>>> import numpy as np
>>> np.set_printoptions(precision=1, suppress=True, linewidth=200)
>>> def rd(a):
...     return np.round(a, 1) + 0
... 
>>> basis = np.sign(np.array([[1, 0, -2, 1], [1, 3, 1, 2], [0, 1, 3, 0], [3, 0, -3, 2]]))
>>> other = (np.tril(basis, -1) + np.eye(4)) @ (np.triu(basis, 1) + np.eye(4))
>>> evals = np.array([0, 4, 2, 7])
>>> K = np.rint(other * evals @ np.linalg.inv(other)) + 0
>>> K
array([[ -2.,  -5.,   5.,   7.],
       [ -8.,  -2.,   6.,  10.],
       [ -4.,   1.,   3.,   3.],
       [ -4., -10.,  10.,  14.]])
>>> print([round(float(x), 1) for x in np.linalg.svd(K, compute_uv=False)[:3]])
[26.5, 7.2, 1.1]
>>> print(np.linalg.cond(K) > 100)
True
>>> U, sig, VT = np.linalg.svd(K)
>>> V = VT[:(sig > 1e-8).sum()]
>>> rng = np.random.default_rng(678)
>>> x = K[3] + 3 * K[1] + rng.integers(2) * np.eye(4)[3]
>>> x
array([-28., -16.,  28.,  45.])
>>> np.allclose(V.T @ V @ x, x)
False
>>> rd(np.linalg.norm(x - V.T @ V @ x))
np.float64(0.6)
>>> rd(V.T @ V)
array([[ 0.7, -0.3,  0. , -0.3],
       [-0.3,  0.7,  0. , -0.3],
       [ 0. ,  0. ,  1. ,  0. ],
       [-0.3, -0.3,  0. ,  0.7]])
>>> rank = np.linalg.matrix_rank(K)
>>> rank
np.int64(3)
>>> null = np.linalg.svd(K)[2][rank:].T
>>> np.allclose(K @ null, 0)
True
>>> np.linalg.matrix_rank(K.T @ K), np.linalg.matrix_rank(K @ K.T)
(np.int64(3), np.int64(3))
>>> rd(null @ null.T)
array([[0.3, 0.3, 0. , 0.3],
       [0.3, 0.3, 0. , 0.3],
       [0. , 0. , 0. , 0. ],
       [0.3, 0.3, 0. , 0.3]])
>>> rd(np.poly(K))
array([  1., -13.,  50., -56.,   0.])
>>> print(rd(np.linalg.eigvals(K)))
[0. 2. 4. 7.]
>>> np.kron(np.eye(2, dtype=int), K)
array([[ -2.,  -5.,   5.,   7.,  -0.,  -0.,   0.,   0.],
       [ -8.,  -2.,   6.,  10.,  -0.,  -0.,   0.,   0.],
       [ -4.,   1.,   3.,   3.,  -0.,   0.,   0.,   0.],
       [ -4., -10.,  10.,  14.,  -0.,  -0.,   0.,   0.],
       [ -0.,  -0.,   0.,   0.,  -2.,  -5.,   5.,   7.],
       [ -0.,  -0.,   0.,   0.,  -8.,  -2.,   6.,  10.],
       [ -0.,   0.,   0.,   0.,  -4.,   1.,   3.,   3.],
       [ -0.,  -0.,   0.,   0.,  -4., -10.,  10.,  14.]])
>>> rd(np.linalg.det(K[::-1]))
np.float64(0.0)
>>> np.einsum("ii->", K)
np.float64(13.0)
>>> idx = rng.permutation(4)
>>> idx
array([0, 3, 1, 2])
>>> other = K[idx][:, idx]
>>> rd(np.linalg.det(other)), rd(np.linalg.det(K[idx]))
(np.float64(0.0), np.float64(0.0))
>>> print(other)
[[ -2.   7.  -5.   5.]
 [ -4.  14. -10.  10.]
 [ -8.  10.  -2.   6.]
 [ -4.   3.   1.   3.]]
>>> np.allclose(other, K)
False
>>> np.trace(other)
np.float64(13.0)
>>> print(rd(np.sort(np.abs(np.linalg.eigvals(other)))))
[0. 2. 4. 7.]
>>> F = np.array([[-3, 2, -4, -5, 4, -2, -3, 0, -4, 3, 3],
...     [0, -3, 5, 0, 1, -3, 4, 3, 4, -1, 3],
...     [0, 4, -2, 4, 5, -2, 1, -2, -2, 3, -3],
...     [0, 3, -3, 1, 5, 2, 3, -4, 5, 0, 3],
...     [0, 4, 3, 4, -5, 2, -3, 4, 4, -2, -2],
...     [0, -2, 2, -1, 5, 0, 2, -1, 4, -5, -1],
...     [-5, -4, -3, -5, -5, -5, -2, 1, 5, -5, 5]]) * (rng.random((7, 11)) < 0.3)
>>> F
array([[ 0,  0,  0, -5,  0,  0, -3,  0,  0,  0,  3],
       [ 0, -3,  0,  0,  1, -3,  4,  3,  4,  0,  3],
       [ 0,  0, -2,  4,  0,  0,  1,  0, -2,  3,  0],
       [ 0,  0,  0,  1,  0,  0,  0,  0,  0,  0,  0],
       [ 0,  4,  3,  4,  0,  0,  0,  4,  0, -2,  0],
       [ 0, -2,  0, -1,  0,  0,  0,  0,  0,  0, -1],
       [ 0,  0,  0, -5,  0, -5,  0,  0,  0, -5,  5]])
>>> other = K / np.linalg.norm(K, axis=1, keepdims=True)
>>> G = other @ other.T
>>> (np.abs(G) > 0.9).astype(int)
array([[1, 0, 0, 1],
       [0, 1, 1, 0],
       [0, 1, 1, 0],
       [1, 0, 0, 1]])
>>> np.argwhere(np.triu(np.abs(G) > 0.95, 1))
array([[0, 3]])
>>> rd(np.linalg.norm(other, axis=1))
array([1., 1., 1., 1.])
>>> rd(G[1])
array([0.9, 1. , 0.9, 0.9])
>>> rd(G)
array([[1. , 0.9, 0.6, 1. ],
       [0.9, 1. , 0.9, 0.9],
       [0.6, 0.9, 1. , 0.6],
       [1. , 0.9, 0.6, 1. ]])
